$ python3 -q
>>> import numpy as np
>>> np.set_printoptions(precision=1, suppress=True, linewidth=120)
>>> def rd(a):
...     return np.round(a, 1) + 0
... 
>>> sv = 20 * 0.7 ** np.arange(4)
>>> rng = np.random.default_rng(7893)
>>> m1 = rng.normal(size=(24, 4)) * rng.permutation(sv)
>>> print(rd(m1))
[[  5.3 -19.5 -16.   15.9]
 [  2.3  19.  -10.7  -2.1]
 [ -1.5  -0.8  -6.1   6. ]
 [ -4.1   2.7   0.  -18. ]
 [-15.7 -10.5 -16.7  10.9]
 [ -7.8  -3.7  -0.5  -1.2]
 [ -7.   11.9   4.6  -6.5]
 [  4.   21.   -6.5  -1.4]
 [ -5.1 -14.7   1.8  36. ]
 [  4.   20.4  -8.2 -17.8]
 [ 10.7  19.7   4.2 -10. ]
 [  6.9  17.    3.9  -8. ]
 [  3.3  29.1  -5.8  -5.7]
 [ -2.4 -60.3  -3.6  -0.7]
 [ -2.5  -6.7  13.6  11.4]
 [  6.3  -3.9  -0.8 -12.1]
 [ -3.5 -28.9  -7.5  -6. ]
 [ 13.2  13.8   3.1   7.6]
 [  0.5 -15.5   1.4 -24.2]
 [ 10.9  -6.5   0.2  17.7]
 [  9.7  14.8  -0.7  -2. ]
 [ 11.7 -12.1   4.    1.5]
 [ -0.5  -1.4  15.    2.2]
 [  1.3 -17.4 -25.5  16.9]]
>>> Z = m1[[12, 10]].astype(float)
>>> for _ in range(6):
...     lab = np.linalg.norm(m1[:, None] - Z, axis=-1).argmin(axis=1)
...     Z = np.array([m1[lab == j].mean(axis=0) for j in range(2)])
... 
>>> print(lab)
[1 0 1 0 1 1 0 0 1 0 0 0 0 1 1 1 1 0 1 1 0 1 1 1]
>>> print(rd(Z))
[[  4.3  16.9  -1.6  -6.4]
 [ -0.2 -14.4  -2.9   5.3]]
>>> print(rd(Z[1] - Z[0]))
[ -4.5 -31.4  -1.3  11.7]
>>> print(np.abs(Z[1] - Z[0]).argmax())
1
>>> ang = np.radians(15)
>>> r_ = np.eye(4)
>>> r_[3, 3] = r_[1, 1] = np.cos(ang)
>>> r_[3, 1], r_[1, 3] = -np.sin(ang), np.sin(ang)
>>> print(rd(r_))
[[ 1.   0.   0.   0. ]
 [ 0.   1.   0.   0.3]
 [ 0.   0.   1.   0. ]
 [ 0.  -0.3  0.   1. ]]
>>> B = m1 @ r_.T
>>> print(np.allclose(np.linalg.norm(m1, axis=1), np.linalg.norm(B, axis=1)))
True
>>> print(rd(np.abs(B - m1).max(axis=0)))
[ 0.   9.8  0.  15.6]
>>> print(np.allclose(m1 @ m1.T, B @ B.T))
True
>>> C2 = np.cov(m1, rowvar=False)
>>> print(np.argwhere(np.triu(np.abs(np.corrcoef(m1.T)) > 0.8, 1)))
[]
>>> print(rd(C2))
[[ 50.6  47.   10.9  -9.3]
 [ 47.  401.7  28.  -77.6]
 [ 10.9  28.   83.1 -20. ]
 [ -9.3 -77.6 -20.  180.6]]
>>> print(rd(np.linalg.eigvalsh(C2)[::-1]))
[435.4 157.7  79.9  43. ]
>>> print(rd(np.median(m1, axis=0)))
[ 1.8 -2.6 -0.6 -1.3]
>>> print(rd(np.corrcoef(m1[:, 0], m1[:, 1])[0, 1]))
0.3
>>> print(rd(m1.std(axis=0)))
[ 7.  19.6  8.9 13.2]
>>> print(np.argsort(-m1.std(axis=0).round(6), kind="stable"))
[1 3 2 0]
>>> vec = np.array([2, 0, 1, 1])
>>> target = C2 @ vec
>>> print(rd(target))
[102.8  44.3  84.8 142. ]
>>> print(rd(np.linalg.solve(C2.T, C2[0])))
[1. 0. 0. 0.]
>>> print(rd(np.linalg.solve(C2, target + C2[:, 2])))
[2. 0. 2. 1.]
>>> print(rd(np.linalg.solve(C2, target)))
[2. 0. 1. 1.]
>>> vec = np.array([3, 0, 0, 0])
>>> target = m1 @ vec
>>> print(rd(np.linalg.solve(m1.T @ m1, m1.T @ target)))
[3. 0. 0. 0.]
>>> print(rd(target))
[ 15.9   6.9  -4.5 -12.2 -47.2 -23.4 -21.1  12.  -15.3  12.1  32.   20.6   9.9  -7.2  -7.6  19.  -10.5  39.7   1.6
  32.7  29.1  35.   -1.5   4. ]
>>> target = target + 0.3 * rng.normal(size=24)
>>> print(rd(target))
[ 16.4   7.2  -4.5 -12.7 -47.7 -22.9 -20.8  12.6 -15.4  11.7  32.1  20.7  10.   -7.5  -7.5  18.8 -10.5  40.3   1.6
  33.6  29.3  35.2  -1.1   4. ]
>>> coef, *_ = np.linalg.lstsq(m1, target)
>>> print(rd(m1.T @ (target - m1 @ coef)))
[0. 0. 0. 0.]
>>> print(rd(coef))
[3. 0. 0. 0.]
>>> print(rd(np.linalg.norm(target - m1 @ coef)))
1.4
>>> data = np.loadtxt("dump.csv", delimiter=",")
>>> print(rd(data))
[[ 1.7  0.1 -0.5 -0.4 -0.3 -0.5  0.5  0.7 -0.4 -0.3 -0.2]
 [ 0.1  1.4 -0.2 -0.6 -0.1  0.2 -0.2  0.5  0.6 -0.1  0.1]
 [-0.5 -0.2  1.5  0.4 -0.5  0.5  0.2  0.4  0.1  0.2  0.8]
 [-0.4 -0.6  0.4  1.5 -0.6 -0.3  0.2 -0.2 -0.1 -0.3 -0.6]
 [-0.3 -0.1 -0.5 -0.6  1.6  0.1 -0.7 -0.2 -0.2 -0.1  0. ]
 [-0.5  0.2  0.5 -0.3  0.1  0.6 -0.3  0.  -0.3  0.3  0.6]
 [ 0.5 -0.2  0.2  0.2 -0.7 -0.3  0.6  0.3  0.1  0.2 -0.1]
 [ 0.7  0.5  0.4 -0.2 -0.2  0.   0.3  1.5  0.   0.4  0.3]
 [-0.4  0.6  0.1 -0.1 -0.2 -0.3  0.1  0.   2.5 -0.5 -0.1]
 [-0.3 -0.1  0.2 -0.3 -0.1  0.3  0.2  0.4 -0.5  1.   0.4]
 [-0.2  0.1  0.8 -0.6  0.   0.6 -0.1  0.3 -0.1  0.4  1. ]]
>>> vec = np.array([1, 1, 0, 0, 2, 0, 2, 2, 2, 0, 0])
>>> h = np.maximum(data @ vec, 0)
>>> print(rd(h))
[2.7 3.2 0.  0.  0.6 0.  0.7 4.5 5.  0.  0.3]
>>> print(rd(np.tanh(data @ vec)))
[ 1.   1.  -0.3 -1.   0.5 -0.9  0.6  1.   1.  -0.3  0.3]
>>> U, sv, Vt = np.linalg.svd(data)
>>> V = Vt[:(sv > 1e-8).sum()]
>>> vec = data[6] + 2 * data[3] + rng.integers(2) * np.eye(11)[2]
>>> print(rd(vec))
[-0.4 -1.5  2.   3.2 -2.  -0.9  1.  -0.1 -0.1 -0.3 -1.3]
>>> print(rd(np.diag(V.T @ V)))
[0.7 0.8 0.6 0.6 0.8 0.3 0.3 0.8 0.9 0.7 0.4]
>>> print(np.allclose(V.T @ V @ vec, vec))
False
>>> print(np.linalg.matrix_rank(np.vstack([data, vec])))
8
>>> U, sv, Vt = np.linalg.svd(data)
>>> print(np.argmax(sv[:-1] / (sv[1:] + 1e-6)) + 1)
7
>>> print(rd(sv))
[3. 3. 3. 3. 1. 1. 1. 0. 0. 0. 0.]
>>> B = U[:, :7] @ np.diag(sv[:7]) @ Vt[:7]
>>> print(rd(np.linalg.norm(data - B, 2)), rd(sv[7]))
0.0 0.0
>>> print(np.linalg.matrix_rank(data, rtol=0.05))
7
>>> print(rd(np.abs(data - B).max()))
0.0
>>> blk = np.stack([data, 5 * data, data[::-1]])
>>> print(rd(np.linalg.norm(blk, axis=(1, 2))))
[ 6.2 31.2  6.2]
>>> print(np.linalg.matrix_rank(blk))
[7 7 7]
>>> mat = np.load("sample15.npy")
>>> print(mat)
[[ 2  1  2 -1  0  0  1]
 [ 1  4  1 -1  2  3  1]
 [ 2  1 -2  3  2 -1  0]
 [-1 -1  3  0  0  2 -4]
 [ 0  2  2  0  2 -1  1]
 [ 0  3 -1  2 -1  4  2]
 [ 1  1  0 -4  1  2 -2]]
>>> lab = rng.permutation(7)
>>> print(lab)
[1 4 2 3 5 0 6]
>>> B = mat[lab][:, lab]
>>> print(np.diag(B))
[ 4  2 -2  0  4  2 -2]
>>> print(B)
[[ 4  2  1 -1  3  1  1]
 [ 2  2  2  0 -1  0  1]
 [ 1  2 -2  3 -1  2  0]
 [-1  0  3  0  2 -1 -4]
 [ 3 -1 -1  2  4  0  2]
 [ 1  0  2 -1  0  2  1]
 [ 1  1  0 -4  2  1 -2]]
>>> print(rd(np.sort(np.abs(np.linalg.eigvals(B)))))
[0.3 2.1 3.8 4.1 5.  7.1 7.9]
>>> print(np.allclose(B, mat))
False
>>> print(np.trace(B))
8
>>> q, V = np.linalg.qr(mat[:, :4])[0], np.linalg.qr(mat[:, 4:])[0]
>>> sv = np.linalg.svd(q.T @ V, compute_uv=False)
>>> print(rd(np.linalg.norm(q @ q.T - V @ V.T, 2)))
1.0
>>> print(rd(np.degrees(np.arccos(sv.clip(0, 1)))))
[ 4.  60.9 61.3]
>>> cen = (m1 - m1.mean(axis=0)) / m1.std(axis=0)
>>> print(rd(cen.std(axis=0)))
[1. 1. 1. 1.]
>>> print(np.argwhere(np.abs(cen) > 2))
[[ 4  0]
 [ 8  3]
 [13  1]
 [23  2]]
>>> coef = np.linalg.lstsq(np.delete(cen, 3, axis=1), cen[:, 3])[0]
>>> print(rd(coef))
[ 0.  -0.3 -0.1]
>>> print(np.abs(coef).argmax())
1
>>> B = np.array([[-1, 3], [-1, -2], [-3, -2]])
>>> arr = np.tile(B, (2, 3))
>>> print(arr)
[[-1  3 -1  3 -1  3]
 [-1 -2 -1 -2 -1 -2]
 [-3 -2 -3 -2 -3 -2]
 [-1  3 -1  3 -1  3]
 [-1 -2 -1 -2 -1 -2]
 [-3 -2 -3 -2 -3 -2]]
>>> u = np.array([5, 7])
>>> print(np.polyval(u, arr[0]))
[ 2 22  2 22  2 22]
>>> print(np.convolve(arr[0], u))
[-5  8 16  8 16  8 21]
>>> print(np.cross(arr[0, :3], arr[2, :3]))
[-11   0  11]
>>> W1 = np.array([[1, 0, -1, -1, -1],
...     [1, 1, -1, -1, 2],
...     [-2, 0, 0, 2, -1],
...     [2, -2, 0, 2, -2],
...     [0, -1, 2, 0, 2],
...     [-2, -2, 1, -1, 1]])
>>> coef = np.array([-3, 3, -3, -2, -2])
>>> hid = np.maximum(arr @ W1 + coef, 0)
>>> print(hid)
[[ 1  0  0  0  1]
 [ 0 10  0  0  0]
 [ 0 12  0  0  0]
 [ 1  0  0  0  1]
 [ 0 10  0  0  0]
 [ 0 12  0  0  0]]
>>> print((hid > 0).astype(int))
[[1 0 0 0 1]
 [0 1 0 0 0]
 [0 1 0 0 0]
 [1 0 0 0 1]
 [0 1 0 0 0]
 [0 1 0 0 0]]
>>> Z = np.array([[-1, -3, 2], [0, 2, 0], [-3, 0, 0], [1, -2, -2], [-3, -2, 2]])
>>> print(W1 @ Z)
[[  4   1   2]
 [ -5  -3   8]
 [  7   4 -10]
 [  6 -10  -4]
 [-12  -6   4]
 [ -5   2   0]]
>>> print((hid @ Z).round(6).argmax(axis=1))
[2 1 1 2 1 1]
>>> print(hid @ Z)
[[-4 -5  4]
 [ 0 20  0]
 [ 0 24  0]
 [-4 -5  4]
 [ 0 20  0]
 [ 0 24  0]]
>>> w, V = np.linalg.eigh(mat)
>>> vec = np.array([0, 2, 1, 0, 0, 1, 0])
>>> print(rd(vec @ mat @ vec / (vec @ vec)), rd(w[0]), rd(w[-1]))
5.3 -7.1 7.9
>>> print(rd(np.linalg.eigvalsh(mat[1:, 1:])))
[-7.1 -3.1 -0.2  4.1  4.6  7.7]
>>> print(rd(V * np.abs(w) @ V.T))
[[ 3.   1.1 -0.3 -0.2  0.9 -0.1  0.4]
 [ 1.1  4.4  0.3  0.   1.7  2.4  1.9]
 [-0.3  0.3  4.6 -1.   0.3  0.3 -0.9]
 [-0.2  0.  -1.   5.4 -0.2 -0.5  0.9]
 [ 0.9  1.7  0.3 -0.2  3.1 -0.5 -0.5]
 [-0.1  2.4  0.3 -0.5 -0.5  5.3 -0.6]
 [ 0.4  1.9 -0.9  0.9 -0.5 -0.6  4.6]]
>>> print(vec @ mat @ vec)
32
